In [1]: import numpy as np

In [2]: import numpy.linalg as la

In [3]: np.set_printoptions(precision=2, suppress=True, linewidth=140, floatmode="fixed")

In [4]: rd = lambda a: np.round(a, 2) + 0

In [5]: feats = np.array([[3.04, -2.05, 3.05],
   ...:     [3.05, -2.01, 3.03],
   ...:     [2.95, -1.99, 3.01],
   ...:     [3.04, -1.92, 3.02],
   ...:     [3.05, -1.98, 2.95],
   ...:     [2.97, -2.0, 2.93],
   ...:     [-0.01, 0.96, -0.03],
   ...:     [0.0, 0.96, -0.02],
   ...:     [-0.02, 1.01, 0.05],
   ...:     [-0.05, 0.99, 0.01],
   ...:     [0.05, 0.93, 0.02],
   ...:     [0.07, 0.99, 0.01]])

In [6]: feats
Out[6]: 
array([[ 3.04, -2.05,  3.05],
       [ 3.05, -2.01,  3.03],
       [ 2.95, -1.99,  3.01],
       [ 3.04, -1.92,  3.02],
       [ 3.05, -1.98,  2.95],
       [ 2.97, -2.00,  2.93],
       [-0.01,  0.96, -0.03],
       [ 0.00,  0.96, -0.02],
       [-0.02,  1.01,  0.05],
       [-0.05,  0.99,  0.01],
       [ 0.05,  0.93,  0.02],
       [ 0.07,  0.99,  0.01]])

In [7]: x0 = np.array([9, 5, 5])

In [8]: y = feats @ x0

In [9]: print(rd(la.lstsq(feats, y)[0]))
[9.00 5.00 5.00]

In [10]: rd(la.solve(feats.T @ feats, feats.T @ y))
Out[10]: array([9.00, 5.00, 5.00])

In [11]: rd(y)
Out[11]: array([32.36, 32.55, 31.65, 32.86, 32.30, 31.38,  4.56,  4.70,  5.12,  4.55,  5.20,  5.63])

In [12]: rng = np.random.default_rng(57)

In [13]: y = y + 0.1 * rng.normal(size=12)

In [14]: print(rd(y))
[32.39 32.60 31.81 32.99 32.32 31.42  4.44  4.66  5.15  4.63  5.12  5.55]

In [15]: c, *_ = la.lstsq(feats, y)

In [16]: [round(float(la.norm(la.solve(feats.T @ feats + lam * np.eye(3), feats.T @ y))), 2) for lam in (0, 1, 10, 100)]
Out[16]: [11.17, 9.86, 6.86, 3.86]

In [17]: print(rd(la.norm(y - feats @ c)))
0.14

In [18]: m1 = np.load("layer13.npy")

In [19]: print(m1)
[[-23   0]
 [ -4  64]]

In [20]: # triangular: eigenvalues sit on the diagonal

In [21]: x0 = np.array([2, 3])

In [22]: y = m1 @ x0

In [23]: y
Out[23]: array([-46, 184])

In [24]: rd(la.solve(m1, y + m1[:, 0]))
Out[24]: array([3.00, 3.00])

In [25]: rd(la.solve(m1, m1[:, 1]))
Out[25]: array([0.00, 1.00])

In [26]: rd(la.solve(m1, y))
Out[26]: array([2.00, 3.00])

In [27]: print(np.prod(np.diag(m1)), rd(la.det(m1)))
-1472 -1472.0

In [28]: m1 @ m1
Out[28]: 
array([[ 529,    0],
       [-164, 4096]])

In [29]: rd(np.sort(la.eigvals(m1)))
Out[29]: array([-23.00,  64.00])

In [30]: print(la.matrix_power(m1 - np.diag(np.diag(m1)), 2))
[[0 0]
 [0 0]]

In [31]: th = np.radians(135)

In [32]: Rm = np.eye(3)

In [33]: Rm[0, 0] = Rm[1, 1] = np.cos(th)

In [34]: Rm[0, 1], Rm[1, 0] = -np.sin(th), np.sin(th)

In [35]: rd(Rm)
Out[35]: 
array([[-0.71, -0.71,  0.00],
       [ 0.71, -0.71,  0.00],
       [ 0.00,  0.00,  1.00]])

In [36]: B = feats @ Rm.T

In [37]: print(rd(np.abs(B - feats).max(axis=0)))
[3.83 5.65 0.00]

In [38]: B = m1 + rng.integers(-2, 3, (2, 1)) @ rng.integers(-2, 3, (1, 2))

In [39]: B
Out[39]: 
array([[-23,   0],
       [  0,  68]])

In [40]: B - m1
Out[40]: 
array([[0, 0],
       [4, 4]])

In [41]: la.matrix_rank(B - m1, tol=1e-8)
Out[41]: np.int64(1)

In [42]: print(np.abs(B - m1).sum(axis=1))
[0 8]

In [43]: rd(la.svd(B - m1, compute_uv=False))
Out[43]: array([5.66, 0.00])

In [44]: x0 = np.array([3, 3])

In [45]: y = B @ x0

In [46]: y
Out[46]: array([-69, 204])

In [47]: rd(la.solve(B, y + B[:, 0]))
Out[47]: array([4.00, 3.00])

In [48]: rd(la.solve(B.T, B[1]))
Out[48]: array([0.00, 1.00])

In [49]: rd(la.solve(B, B[:, 1]))
Out[49]: array([0.00, 1.00])

In [50]: W0 = np.array([[3, -2, 0], [-1, -1, 0], [-2, 1, 2]])

In [51]: print(W0)
[[ 3 -2  0]
 [-1 -1  0]
 [-2  1  2]]

In [52]: evals, evecs = la.eig(W0)

In [53]: print(W0 @ evecs[:, 0] - evals[0] * evecs[:, 0])
[0.00 0.00 0.00]

In [54]: rd(np.prod(evals))
Out[54]: np.float64(-10.0)

In [55]: rd(np.sort(la.eigvals(W0.T)))
Out[55]: array([-1.45,  2.00,  3.45])

In [56]: F = np.loadtxt("x.csv", delimiter=",")

In [57]: rd(F)
Out[57]: 
array([[0.36, 0.29, 0.36],
       [0.17, 0.33, 0.50],
       [0.30, 0.10, 0.60]])

In [58]: rd((F - F.T) / 2)
Out[58]: 
array([[ 0.00,  0.06,  0.03],
       [-0.06,  0.00,  0.20],
       [-0.03, -0.20,  0.00]])

In [59]: np.allclose(F, F.T)
Out[59]: False

In [60]: rd(np.sort(np.abs(la.eigvals(F))))
Out[60]: array([0.20, 0.20, 1.00])
